$ python3 -q
>>> import numpy as np
>>> import numpy.linalg as la
>>> np.set_printoptions(precision=2, suppress=True, linewidth=140, floatmode="fixed")
>>> data = np.load("data.npy")
>>> data
array([[ 1,  2, -3],
       [-3,  1,  2],
       [ 2, -3,  1]])
>>> data @ data
array([[-11,  13,  -2],
       [ -2, -11,  13],
       [ 13,  -2, -11]])
>>> np.round(np.sort(np.abs(la.eigvals(data))), 2) + 0
array([0.00, 4.58, 4.58])
>>> np.trace(data)
np.int64(3)
>>> print(np.round(la.det(data), 2))
-0.0
>>> (data - data.T) / 2
array([[ 0.00,  2.50, -2.50],
       [-2.50,  0.00,  2.50],
       [ 2.50, -2.50,  0.00]])
>>> P = np.triu(np.array([[-2, -1, -2], [0, -2, 1], [-1, 2, -2]]), 1) + np.eye(3)
>>> B = P @ data @ la.inv(P)
>>> np.round(la.det(B), 2)
np.float64(0.0)
>>> P @ data - data @ P
array([[-1.00,  6.00, -4.00],
       [ 2.00, -6.00, -6.00],
       [ 0.00,  2.00,  7.00]])
>>> np.allclose(data @ data.T, data.T @ data)
True
>>> np.fft.fft(data[0])
array([0.00+0.00j, 1.50-4.33j, 1.50+4.33j])
>>> data @ (-1.0) ** np.arange(3)
array([-4.00, -2.00,  6.00])
>>> print(round(la.norm(data, 2) / la.norm(data), 2))
0.71
>>> la.cond(data) > 100
np.True_
>>> feats = np.minimum.outer(np.arange(1, 5), np.arange(1, 5)) * -3
>>> print(feats)
[[ -3  -3  -3  -3]
 [ -3  -6  -6  -6]
 [ -3  -6  -9  -9]
 [ -3  -6  -9 -12]]
>>> B = feats / la.norm(feats, axis=1, keepdims=True)
>>> gram = B @ B.T
>>> np.argwhere(np.triu(np.abs(gram) > 0.95, 1))
array([[0, 1],
       [1, 2],
       [1, 3],
       [2, 3]])
>>> print(gram)
[[1.00 0.97 0.94 0.91]
 [0.97 1.00 0.98 0.96]
 [0.94 0.98 1.00 0.99]
 [0.91 0.96 0.99 1.00]]
>>> round(la.det(feats.T), 2)
np.float64(81.0)
>>> round(la.det(2 * feats), 2), round(la.det(feats), 2)
(np.float64(1296.0), np.float64(81.0))
>>> np.einsum("ij,ji->", feats, feats)
np.int64(630)
>>> la.eigvals(feats)
array([-24.87,  -3.00,  -1.28,  -0.85])
>>> w, vecs = la.eigh(feats)
>>> x = np.array([0, 1, 0, -2])
>>> print(vecs * np.maximum(w, 0) @ vecs.T)
[[0.00 0.00 0.00 0.00]
 [0.00 0.00 0.00 0.00]
 [0.00 0.00 0.00 0.00]
 [0.00 0.00 0.00 0.00]]
>>> np.abs(feats).sum(axis=1).max(), np.round(np.abs(w).max(), 2)
(np.int64(30), np.float64(24.87))
>>> rng = np.random.default_rng(53072)
>>> lab = rng.permutation(4)
>>> lab
array([1, 3, 0, 2])
>>> B = feats[lab][:, lab]
>>> print(np.round(la.det(B), 2), round(float(la.det(feats[lab])), 2))
81.0 -81.0
>>> B
array([[ -6,  -6,  -3,  -6],
       [ -6, -12,  -3,  -9],
       [ -3,  -3,  -3,  -3],
       [ -6,  -9,  -3,  -9]])
>>> np.allclose(B, feats)
False
>>> w, vecs = la.eig(feats)
>>> np.sort(la.eigvals(feats.T))
array([-24.87,  -3.00,  -1.28,  -0.85])
>>> w
array([-24.87,  -3.00,  -1.28,  -0.85])
>>> np.sort(la.eigvals(la.inv(feats)))
array([-1.18, -0.78, -0.33, -0.04])
>>> K = np.load("block18.npy")
>>> K
array([[-0.50,  0.90, -0.80],
       [-1.20,  0.50,  1.10],
       [-1.60, -0.40,  0.10],
       [-0.60, -0.50, -1.10]])
>>> q, vecs = la.qr(K[:, :2])[0], la.qr(K[:, 2:])[0]
>>> sigma = la.svd(q.T @ vecs, compute_uv=False)
>>> (sigma > 0.9).sum()
np.int64(0)
>>> sigma
array([0.19])
>>> T = np.stack([K, -3 * K, K[::-1]])
>>> T.shape
(3, 4, 3)
>>> print((T @ K.T).shape)
(3, 4, 4)
>>> la.matrix_rank(T.reshape(3, -1))
np.int64(2)
>>> F = np.load("test12.npy")
>>> F
array([[-3,  2,  0],
       [-1,  3, -3],
       [-2,  0, -6],
       [-3,  3, -5],
       [-4,  0, -3],
       [-1,  3, -3],
       [ 0,  0, -5],
       [ 0,  1, -4],
       [-3,  4, -1],
       [-6,  2, -1],
       [-4,  5, -1],
       [-3,  7,  1],
       [-4,  5,  4],
       [-7,  6,  7]])
>>> x = np.array([2, 3, -1])
>>> a = np.maximum(F @ x, 0)
>>> print(np.maximum(F @ (3 * x), 0))
[ 0 30  6 24  0 30 15 21 21  0 24 42  9  0]
>>> F * (a > 1e-9)[:, None]
array([[ 0,  0,  0],
       [-1,  3, -3],
       [-2,  0, -6],
       [-3,  3, -5],
       [ 0,  0,  0],
       [-1,  3, -3],
       [ 0,  0, -5],
       [ 0,  1, -4],
       [-3,  4, -1],
       [ 0,  0,  0],
       [-4,  5, -1],
       [-3,  7,  1],
       [-4,  5,  4],
       [ 0,  0,  0]])
>>> F.T @ a
array([-155,  272, -154])
>>> np.flatnonzero(a > 1e-9)
array([ 1,  2,  3,  5,  6,  7,  8, 10, 11, 12])
>>> Xc = (F - F.mean(axis=0)) / F.std(axis=0)
>>> print(Xc.std(axis=0))
[1.00 1.00 1.00]
>>> beta = la.lstsq(np.delete(Xc, 2, axis=1), Xc[:, 2])[0]
>>> beta
array([-0.47,  0.53])
>>> Xc = F - F.mean(axis=0)
>>> U, sigma, Vt = la.svd(Xc, full_matrices=False)
>>> Vt[0] * np.sign(Vt[0, np.abs(Vt[0]).argmax()])
array([-0.37,  0.43,  0.82])
>>> round(float((sigma ** 2).sum() ** 2 / (sigma ** 4).sum()), 2)
1.42
>>> la.matrix_rank(Xc)
np.int64(3)
>>> gram = np.cov(F, rowvar=False)
>>> np.polyfit(F[:, 1], F[:, 0], 1)
array([-0.42, -1.71])
>>> np.argsort(-F.std(axis=0).round(6), kind="stable")
array([2, 1, 0])
>>> np.round(np.corrcoef(F[:, 1], F[:, 0])[0, 1], 2)
np.float64(-0.46)
>>> np.corrcoef(F.T)
array([[ 1.00, -0.46, -0.71],
       [-0.46,  1.00,  0.75],
       [-0.71,  0.75,  1.00]])
>>> gram.shape
(3, 3)
>>> gram
array([[ 4.23, -2.15, -5.27],
       [-2.15,  5.15,  6.12],
       [-5.27,  6.12, 13.03]])
>>> print(la.eigvalsh(gram)[::-1])
[18.60  2.50  1.30]
>>> np.median(F, axis=0)
array([-3.00,  3.00, -2.00])
>>> q, Rm = la.qr(F)
>>> Rm
array([[ 13.23, -11.19,  -0.76],
       [  0.00,  -7.86,  -1.60],
       [  0.00,   0.00,  13.96]])
>>> np.round(q @ Rm, 2) + 0
array([[-3.00,  2.00,  0.00],
       [-1.00,  3.00, -3.00],
       [-2.00,  0.00, -6.00],
       [-3.00,  3.00, -5.00],
       [-4.00,  0.00, -3.00],
       [-1.00,  3.00, -3.00],
       [ 0.00,  0.00, -5.00],
       [ 0.00,  1.00, -4.00],
       [-3.00,  4.00, -1.00],
       [-6.00,  2.00, -1.00],
       [-4.00,  5.00, -1.00],
       [-3.00,  7.00,  1.00],
       [-4.00,  5.00,  4.00],
       [-7.00,  6.00,  7.00]])
>>> q.shape, Rm.shape
((14, 3), (3, 3))
>>> print(np.allclose(Rm.T @ Rm, F.T @ F))
True
>>> X = np.load("out19.npy")
>>> X
array([[ 2.67, -0.87,  2.64],
       [-3.52,  1.16, -3.52],
       [-0.82,  0.29, -0.83],
       [ 6.04, -2.02,  6.04],
       [-5.01,  1.63, -4.99],
       [ 2.54, -0.83,  2.56],
       [-1.80,  0.62, -1.82],
       [ 2.69, -0.89,  2.70],
       [ 1.40, -0.50,  1.33],
       [-4.96,  1.65, -4.95],
       [-7.93,  2.62, -7.90],
       [-1.98,  0.64, -2.02],
       [ 3.59, -1.20,  3.60],
       [-2.95,  0.98, -2.97],
       [ 3.65, -1.21,  3.63],
       [-0.84,  0.31, -0.85],
       [ 1.73, -0.60,  1.76],
       [-3.63,  1.19, -3.63],
       [-0.13,  0.07, -0.12],
       [-4.17,  1.38, -4.20],
       [ 0.51, -0.15,  0.48],
       [-1.55,  0.54, -1.55],
       [ 0.60, -0.19,  0.68],
       [-3.22,  1.07, -3.24],
       [-5.75,  1.92, -5.77],
       [-6.07,  2.04, -6.08]])
>>> B = np.c_[X[:, :1] @ np.array([[2]]), np.array([0, 1, 2, 0, 2, 0, 1, 0, 0, 2, 1, 2, 0, 1, 0, 0, 0, 1, 2, 0, 1, 1, 1, 1, 2, 0])]
>>> B
array([[  5.34,   0.00],
       [ -7.04,   1.00],
       [ -1.64,   2.00],
       [ 12.08,   0.00],
       [-10.02,   2.00],
       [  5.08,   0.00],
       [ -3.60,   1.00],
       [  5.38,   0.00],
       [  2.80,   0.00],
       [ -9.92,   2.00],
       [-15.86,   1.00],
       [ -3.96,   2.00],
       [  7.18,   0.00],
       [ -5.90,   1.00],
       [  7.30,   0.00],
       [ -1.68,   0.00],
       [  3.46,   0.00],
       [ -7.26,   1.00],
       [ -0.26,   2.00],
       [ -8.34,   0.00],
       [  1.02,   1.00],
       [ -3.10,   1.00],
       [  1.20,   1.00],
       [ -6.44,   1.00],
       [-11.50,   2.00],
       [-12.14,   0.00]])
>>> la.matrix_rank(B)
np.int64(2)
>>> np.round(la.norm(B - X @ la.lstsq(X, B)[0], axis=0), 2) + 0
array([0.00, 4.69])
>>> print(np.round(la.lstsq(X, B[:, 0])[0], 2) + 0)
[2.00 0.00 0.00]
>>> print(la.matrix_rank(np.c_[X, B]))
4
